$ ipython --no-banner

In [1]: import numpy as np

In [2]: np.set_printoptions(suppress=True, linewidth=120)

In [3]: rnd = lambda a: np.round(a, 2) + 0

In [4]: mat = np.loadtxt("dump.csv", delimiter=",")

In [5]: print(rnd(mat))
[[ -6.97  -6.91  -8.12   3.52   6.97  -4.61   8.21]
 [ -3.79  -5.76  -4.05   3.     3.79  -5.24   5.29]
 [ -5.72  -6.04  -7.36   0.78   5.72  -2.75   8.33]
 [ -2.96  -5.64  -2.63   3.93   2.96  -6.29   3.99]
 [ -7.24  -7.74  -6.99   7.98   7.24  -8.24   6.25]
 [ -5.49  -6.54  -5.91   4.26   5.49  -5.72   6.36]
 [ -3.53  -5.11  -4.85  -0.43   3.53  -2.47   6.75]
 [ -6.16  -6.6   -7.11   3.3    6.16  -4.7    7.51]
 [ -7.87  -6.72 -10.29   0.61   7.87  -1.88  10.56]
 [ -8.55  -7.7   -9.69   5.11   8.55  -5.41   8.99]
 [ -8.12  -7.32  -9.6    3.69   8.12  -4.37   9.28]
 [ -7.44  -7.68  -7.53   7.19   7.44  -7.51   6.85]
 [ -7.62  -7.26  -8.71   4.34   7.62  -5.08   8.45]
 [ -4.4   -6.34  -4.12   5.23   4.4   -6.89   4.78]
 [ -7.51  -6.6   -9.81   0.6    7.51  -1.99  10.21]
 [ -6.11  -6.2   -7.81   0.99   6.11  -2.79   8.61]
 [ -8.32  -7.64  -9.35   5.23   8.32  -5.58   8.71]
 [ -7.27  -6.69  -9.17   1.58   7.27  -2.89   9.48]
 [ -7.55  -6.95  -9.21   2.59   7.55  -3.64   9.26]
 [ -7.53  -7.26  -8.53   4.52   7.53  -5.26   8.27]
 [ -7.87  -7.37  -9.     4.48   7.87  -5.11   8.63]
 [-10.82  -8.89 -11.86   7.69  10.82  -6.8    9.97]
 [ -6.88  -7.31  -7.14   6.1    6.88  -6.79   6.83]
 [ -2.07  -4.4   -3.35  -1.75   2.07  -1.85   5.95]
 [-10.66  -8.39 -12.54   5.02  10.66  -4.63  11.15]
 [ -8.63  -9.01  -7.24  12.82   8.63 -11.8    5.22]
 [ -9.03  -6.99 -12.07  -0.11   9.03  -0.9   12.08]
 [ -9.66  -8.19 -10.93   5.83   9.66  -5.64   9.74]
 [ -5.35  -6.06  -6.57   1.67   5.35  -3.61   7.51]
 [-10.42  -8.74 -11.36   7.61  10.42  -6.87   9.62]
 [ -4.18  -5.43  -5.5    0.23   4.18  -2.8    7.07]
 [-11.61  -9.1  -13.01   7.39  11.61  -6.29  10.91]
 [ -7.82  -6.98  -9.68   2.24   7.82  -3.26   9.7 ]
 [ -8.59  -7.39 -10.39   3.18   8.59  -3.79  10.  ]
 [ -6.11  -7.01  -6.2    5.82   6.11  -6.82   6.2 ]
 [ -4.46  -5.11  -6.7   -2.28   4.46  -0.61   8.6 ]]

In [6]: print(rnd(np.trace(np.linalg.pinv(mat) @ mat)))
3.0

In [7]: U, sv, Vt = np.linalg.svd(mat)

In [8]: print(rnd(sv))
[110.45  22.35   8.79   0.     0.     0.     0.  ]

In [9]: other = U[:, :3] @ np.diag(sv[:3]) @ Vt[:3]

In [10]: print(rnd(np.linalg.norm(mat - other) / np.linalg.norm(mat)))
0.0

In [11]: print(np.linalg.matrix_rank(mat, rtol=0.05))
3

In [12]: idx = mat[:, 3] > np.median(mat[:, 3])

In [13]: f = mat[idx].mean(axis=0) - mat[~idx].mean(axis=0)

In [14]: print(idx.astype(int))
[0 0 0 1 1 1 0 0 0 1 0 1 1 1 0 0 1 0 0 1 1 1 1 0 1 1 0 1 0 1 0 1 0 0 1 0]

In [15]: print(rnd((((mat - mat.mean(axis=0)) @ f > 0) == idx).mean()))
0.94

In [16]: print(np.argsort(-np.abs(f).round(6), kind="stable"))
[3 5 0 4 1 6 2]

In [17]: J = np.loadtxt("layer0.csv", delimiter=",")

In [18]: print(J)
[[-2. -2. -1.  0. -2.  0. -1.  1. -1.  0.]
 [-2.  1.  0.  0.  2.  1.  0.  0.  0.  0.]
 [-2.  0.  2.  2. -1.  2. -2.  1.  2.  1.]
 [ 2.  1. -2. -2.  1. -1.  0. -2. -2. -2.]
 [ 1. -2.  1. -2. -1.  2. -1. -2.  0. -1.]
 [-2. -1.  2.  2.  2.  0. -1.  0.  0.  1.]
 [-1.  1.  2. -1.  2. -1. -1. -1.  0. -2.]
 [-1.  0. -1.  0. -2.  2. -2.  1. -1. -2.]
 [-1.  2.  2.  2.  2.  2.  0.  1.  0. -2.]]

In [19]: other = J / np.sqrt((J ** 2).mean(axis=1, keepdims=True))

In [20]: print(np.linalg.matrix_rank(other) == np.linalg.matrix_rank(J))
True

In [21]: print(np.linalg.matrix_rank(J - J.mean(axis=1, keepdims=True)))
9

In [22]: f = np.array([1, 2])

In [23]: print(rnd(np.cross(mat[21, :3], mat[30, :3])))
[-15.53  -9.9   21.58]

In [24]: data = np.load("x.npy")

In [25]: print(rnd(data))
[[-0.71  0.    0.    0.71]
 [ 0.    1.    0.    0.  ]
 [ 0.    0.    1.    0.  ]
 [-0.71  0.    0.   -0.71]]

In [26]: print(rnd(np.linalg.det(data[::-1])))
1.0

In [27]: print(rnd(np.linalg.det(data.T)))
1.0

In [28]: print(rnd(np.poly(data)))
[ 1.   -0.59 -0.83 -0.59  1.  ]

In [29]: print(rnd(np.linalg.eigvals(data)))
[-0.71+0.71j -0.71-0.71j  1.  +0.j    1.  +0.j  ]

In [30]: print(rnd(np.abs(np.linalg.eigvals(data)).max()))
1.0

In [31]: print(rnd(np.linalg.det(data)))
1.0
